$ python -q
>>> import numpy as np
>>> np.set_printoptions(suppress=True, linewidth=160)
>>> arr = np.load("layer8.npy")
>>> arr
array([[-4, -1,  0, -5, -4],
       [-1, -4,  4, -3,  4],
       [ 0,  4,  0, -1,  3],
       [-5, -3, -1,  6, -2],
       [-4,  4,  3, -2,  0]])
>>> # symmetric, so the eigenvalues are real
>>> ev, V = np.linalg.eig(arr)
>>> np.round(np.sort(np.linalg.eigvals(np.linalg.inv(arr))), 2)
array([-0.57, -0.14, -0.12,  0.1 ,  0.17])
>>> round(np.prod(ev), 2)
np.float64(-6512.0)
>>> rng = np.random.default_rng(400450)
>>> z = rng.permutation(5)
>>> z
array([0, 4, 2, 3, 1])
>>> A2 = arr[z][:, z]
>>> A2
array([[-4, -4,  0, -5, -1],
       [-4,  0,  3, -2,  4],
       [ 0,  3,  0, -1,  4],
       [-5, -2, -1,  6, -3],
       [-1,  4,  4, -3, -4]])
>>> np.diag(A2)
array([-4,  0,  0,  6, -4])
>>> np.all(np.linalg.eigvalsh(arr) > 0)
np.False_
>>> A2 = arr / np.linalg.norm(arr, axis=1, keepdims=True)
>>> cov = A2 @ A2.T
>>> cov[0].round(2)
array([ 1.  ,  0.12, -0.28,  0.02,  0.43])
>>> round(float(np.degrees(np.arccos(np.clip(cov[0, 1], -1, 1)))), 2)
83.07
>>> W0 = np.load("mat.npy")
>>> W0
array([[ 0,  3,  5],
       [-3,  0,  3],
       [ 5,  4,  5],
       [ 1,  5,  0],
       [ 1,  5,  0]])
>>> # row 4 repeats row 3
>>> P = W0 @ np.linalg.solve(W0.T @ W0, W0.T)
>>> np.trace(P)
np.float64(3.0)
>>> np.round((np.eye(5) - P) @ W0, 2) + 0
array([[0., 0., 0.],
       [0., 0., 0.],
       [0., 0., 0.],
       [0., 0., 0.],
       [0., 0., 0.]])
>>> np.round(np.linalg.eigvalsh(P), 2) + 0
array([0., 0., 1., 1., 1.])
>>> Q, V = np.linalg.qr(W0[:, :2])[0], np.linalg.qr(W0[:, 2:])[0]
>>> sv = np.linalg.svd(Q.T @ V, compute_uv=False)
>>> round(np.linalg.norm(Q @ Q.T - V @ V.T, 2), 2)
np.float64(1.0)
>>> J = np.load("m.npy")
>>> J
array([[6.1, 7. , 3. , 9. , 4. ],
       [2. , 0.1, 4. , 2. , 7. ],
       [9. , 6. , 6.1, 0. , 4. ],
       [8. , 2. , 4. , 7.1, 7. ],
       [6. , 7. , 3. , 9. , 4.1]])
>>> cov = J.T @ J
>>> np.round(np.trace(cov), 2), round((J ** 2).sum(), 2)
(np.float64(810.65), np.float64(810.65))
>>> np.round(np.diag(cov), 2)
array([222.21, 138.01,  87.21, 216.41, 146.81])
>>> np.linalg.matrix_rank(cov)
np.int64(5)
>>> np.round(np.linalg.svd(J, compute_uv=False) ** 2, 2) + 0
array([688.49,  68.11,  45.96,   8.09,   0.  ])
>>> np.round(np.linalg.eigvalsh(cov)[::-1], 2) + 0
array([688.49,  68.11,  45.96,   8.09,   0.  ])
>>> (J @ J.T).shape
(5, 5)
>>> K = np.load("x.npy")
>>> K
array([[ 4,  6, -4],
       [-4, -2,  8],
       [-2, -4,  1]])
>>> # null space of dimension 1
>>> rank = np.linalg.matrix_rank(K)
>>> rank
np.int64(2)
>>> null = np.linalg.svd(K)[2][rank:].T
>>> np.round(null[:, 0] / null[np.abs(null[:, 0]).round(6).argmax(), 0], 2)
array([ 1. , -0.4,  0.4])
>>> np.round(null @ null.T, 2)
array([[ 0.76, -0.3 ,  0.3 ],
       [-0.3 ,  0.12, -0.12],
       [ 0.3 , -0.12,  0.12]])
>>> np.round(K @ null, 2) + 0
array([[0.],
       [0.],
       [0.]])
>>> np.allclose(K @ null, 0)
True
>>> [int(np.linalg.matrix_rank(np.delete(K, i, axis=0))) for i in range(3)]
[2, 2, 2]
>>> np.einsum("ii->", K)
np.int64(3)
>>> np.kron(np.eye(2, dtype=int), K)
array([[ 4,  6, -4,  0,  0,  0],
       [-4, -2,  8,  0,  0,  0],
       [-2, -4,  1,  0,  0,  0],
       [ 0,  0,  0,  4,  6, -4],
       [ 0,  0,  0, -4, -2,  8],
       [ 0,  0,  0, -2, -4,  1]])
>>> np.round(np.poly(K), 2) + 0
array([ 1., -3., 42.,  0.])
>>> A2 = np.array([[4, 3], [0, 0], [4, 0]])
>>> np.linalg.matrix_rank(K @ A2)
np.int64(2)
>>> A2.T @ K.T
array([[  0,  16,  -4],
       [ 12, -12,  -6]])
>>> np.einsum("ij->j", K)
array([-2,  0,  5])
>>> K @ A2
array([[  0,  12],
       [ 16, -12],
       [ -4,  -6]])
>>> round(float(np.linalg.norm(K, 2) / np.linalg.norm(K)), 2)
0.93
>>> np.linalg.cond(K) > 100
np.True_
>>> np.linalg.matrix_rank(K, rtol=0.1)
np.int64(2)
>>> E = np.load("block19.npy")
>>> E
array([[ 2.,  0.,  0.,  0.],
       [ 0.,  0.,  4.,  9.],
       [ 0., -8.,  8.,  4.],
       [ 0.,  8.,  3.,  2.]])
>>> # 2 groups of indices that never mix
>>> f, v = E[0], E[3]
>>> f @ v
np.float64(0.0)
>>> f @ f
np.float64(4.0)
>>> pr = (f @ v) / (f @ f) * f
>>> np.linalg.matrix_rank(np.outer(f, v))
np.int64(1)
>>> v - pr
array([0., 8., 3., 2.])
>>> P = np.triu(np.array([[-2, -3, 3, 2], [1, 0, 1, 1], [-3, 2, 0, 1], [3, -2, -2, 2]]), 1) + np.eye(4)
>>> A2 = P @ E @ np.linalg.inv(P)
>>> np.round(np.linalg.det(A2), 2)
np.float64(-1200.0)
>>> np.linalg.matrix_rank(A2)
np.int64(4)
>>> M = np.loadtxt("a.csv", delimiter=",")
>>> M
array([[1., 0., 0.],
       [1., 1., 0.],
       [1., 0., 1.]])
>>> # triangular, det is the product of the diagonal
>>> Q, r_ = np.linalg.qr(M)
>>> np.round(Q @ r_, 2) + 0
array([[1., 0., 0.],
       [1., 1., 0.],
       [1., 0., 1.]])
>>> Q.round(2) + 0
array([[-0.58,  0.41, -0.71],
       [-0.58, -0.82,  0.  ],
       [-0.58,  0.41,  0.71]])
>>> A = np.load("case5.npy")
>>> A
array([[-2, -2, -2],
       [-2, -4, -4],
       [-2, -4, -6]])
>>> # symmetric
>>> z = rng.permutation(3)
>>> z
array([1, 2, 0])
>>> A2 = A[z][:, z]
>>> np.allclose(A2, A)
False
>>> A2
array([[-4, -4, -2],
       [-4, -6, -2],
       [-2, -2, -2]])
>>> np.diag(A2)
array([-4, -6, -2])
>>> np.round(np.linalg.det(A2), 2), round(float(np.linalg.det(A[z])), 2)
(np.float64(-8.0), -8.0)
>>> round(np.linalg.eigvals(arr).sum().real, 2)
np.float64(-2.0)
>>> np.kron(np.eye(2, dtype=int), arr)
array([[-4, -1,  0, -5, -4,  0,  0,  0,  0,  0],
       [-1, -4,  4, -3,  4,  0,  0,  0,  0,  0],
       [ 0,  4,  0, -1,  3,  0,  0,  0,  0,  0],
       [-5, -3, -1,  6, -2,  0,  0,  0,  0,  0],
       [-4,  4,  3, -2,  0,  0,  0,  0,  0,  0],
       [ 0,  0,  0,  0,  0, -4, -1,  0, -5, -4],
       [ 0,  0,  0,  0,  0, -1, -4,  4, -3,  4],
       [ 0,  0,  0,  0,  0,  0,  4,  0, -1,  3],
       [ 0,  0,  0,  0,  0, -5, -3, -1,  6, -2],
       [ 0,  0,  0,  0,  0, -4,  4,  3, -2,  0]])
>>> np.einsum("ii->", arr)
np.int64(-2)
>>> round(float(np.linalg.det(2 * arr)), 2), round(np.linalg.det(arr), 2)
(-208384.0, np.float64(-6512.0))
>>> np.round(np.poly(arr), 2)
array([   1.,    2., -129., -290., 3592., 6512.])
>>> np.round(np.linalg.det(arr[::-1]), 2)
np.float64(-6512.0)
>>> np.einsum("ij,ji->", arr, arr)
np.int64(262)
>>> m1 = np.load("data.npy")
>>> m1
array([[-2.78,  1.94,  0.44, -2.17],
       [-2.74,  2.  , -0.31, -2.14],
       [-3.02,  2.56,  0.27, -1.79],
       [-3.15,  2.5 , -0.17, -2.26],
       [-2.79,  2.71,  0.31, -1.91],
       [-3.16,  2.43, -0.73, -1.43],
       [-3.49,  1.56,  0.16, -2.62],
       [-3.72,  2.29, -0.17, -2.39],
       [-3.31,  2.02, -0.57, -1.59],
       [ 1.78,  3.55,  2.18, -2.03],
       [ 0.67,  3.3 ,  2.27, -1.16],
       [ 0.6 ,  3.24,  1.98, -1.24],
       [ 1.17,  3.33,  2.  , -2.19],
       [ 0.99,  2.51,  1.93, -1.94],
       [ 0.72,  3.38,  1.71, -1.96],
       [ 1.37,  3.03,  1.52, -2.34],
       [ 0.69,  3.38,  2.42, -2.49],
       [ 1.29,  3.24,  1.69, -2.21]])
>>> np.linalg.cond(J) > 100
np.True_
>>> np.argsort(-np.linalg.norm(J, axis=0).round(6), kind="stable")[:3]
array([0, 3, 4])
